$ python -q
>>> import numpy as np
>>> from numpy import linalg as LA
>>> np.set_printoptions(precision=2, suppress=True, linewidth=200, sign=" ")
>>> K = np.load("layer7.npy")
>>> K
array([[ 2.92, -3.33, -7.35],
       [-4.69,  1.8 , -5.73],
       [ 5.78, -0.81,  2.25],
       [-9.92, -5.78,  1.62],
       [ 2.7 ,  0.15, -8.94],
       [ 1.67,  2.72, -3.04],
       [ 4.67,  2.83, -1.88],
       [ 6.15,  3.95,  5.06],
       [-5.49, -1.02, 11.69],
       [ 2.51, -3.91, -3.24],
       [-1.64,  0.52, -6.28],
       [ 5.83,  0.88, -5.83],
       [-3.62,  1.49,  4.4 ],
       [-3.57,  3.96, -2.08],
       [ 2.11, -3.56,  5.8 ],
       [-3.93, -6.51,  1.38],
       [-1.61, -2.8 , -5.55],
       [-5.62, -3.79, -9.26],
       [-0.5 , -4.49,  0.39]])
>>> Ac = (K - K.mean(axis=0)) / K.std(axis=0)
>>> np.argwhere(np.abs(Ac) > 2)
array([[ 3,  0],
       [ 8,  2]])
>>> c = LA.lstsq(np.delete(Ac, 2, axis=1), Ac[:, 2])[0]
>>> np.abs(c).argmax()
np.int64(0)
>>> round(1 - np.var(Ac[:, 2] - np.delete(Ac, 2, axis=1) @ c), 2)
np.float64(0.01)
>>> C = K[[2, 10]].astype(float)
>>> for _ in range(4):
...     idx = LA.norm(K[:, None] - C, axis=-1).argmin(axis=1)
...     C = np.array([K[idx == j].mean(axis=0) for j in range(2)])
... 
>>> idx
array([ 1,  1,  0,  1,  1,  1,  0,  0,  0,  1,  1,  1,  0,  1,  0,  1,  1,  1,  0])
>>> np.bincount(idx)
array([  7,  12])
>>> other = np.c_[K[:, :1] @ np.array([[1]]), np.array([-3, 2, -3, 0, 3, 0, 2, -3, -1, 2, -1, 1, 1, 2, -1, 0, -1, 2, 0])]
>>> print(other)
[[ 2.92 -3.  ]
 [-4.69  2.  ]
 [ 5.78 -3.  ]
 [-9.92  0.  ]
 [ 2.7   3.  ]
 [ 1.67  0.  ]
 [ 4.67  2.  ]
 [ 6.15 -3.  ]
 [-5.49 -1.  ]
 [ 2.51  2.  ]
 [-1.64 -1.  ]
 [ 5.83  1.  ]
 [-3.62  1.  ]
 [-3.57  2.  ]
 [ 2.11 -1.  ]
 [-3.93  0.  ]
 [-1.61 -1.  ]
 [-5.62  2.  ]
 [-0.5   0.  ]]
>>> np.round(LA.norm(other - K @ LA.lstsq(K, other)[0], axis=0), 2) + 0
array([ 0.  ,  6.51])
>>> np.round(LA.lstsq(K, other[:, 0])[0], 2) + 0
array([ 1.,  0.,  0.])
>>> print(LA.norm(LA.qr(K)[0].T @ other, axis=0) ** 2 / ((other ** 2).sum(axis=0) + 1e-12))
[ 1.    0.32]
>>> LA.matrix_rank(np.c_[K, other])
np.int64(4)
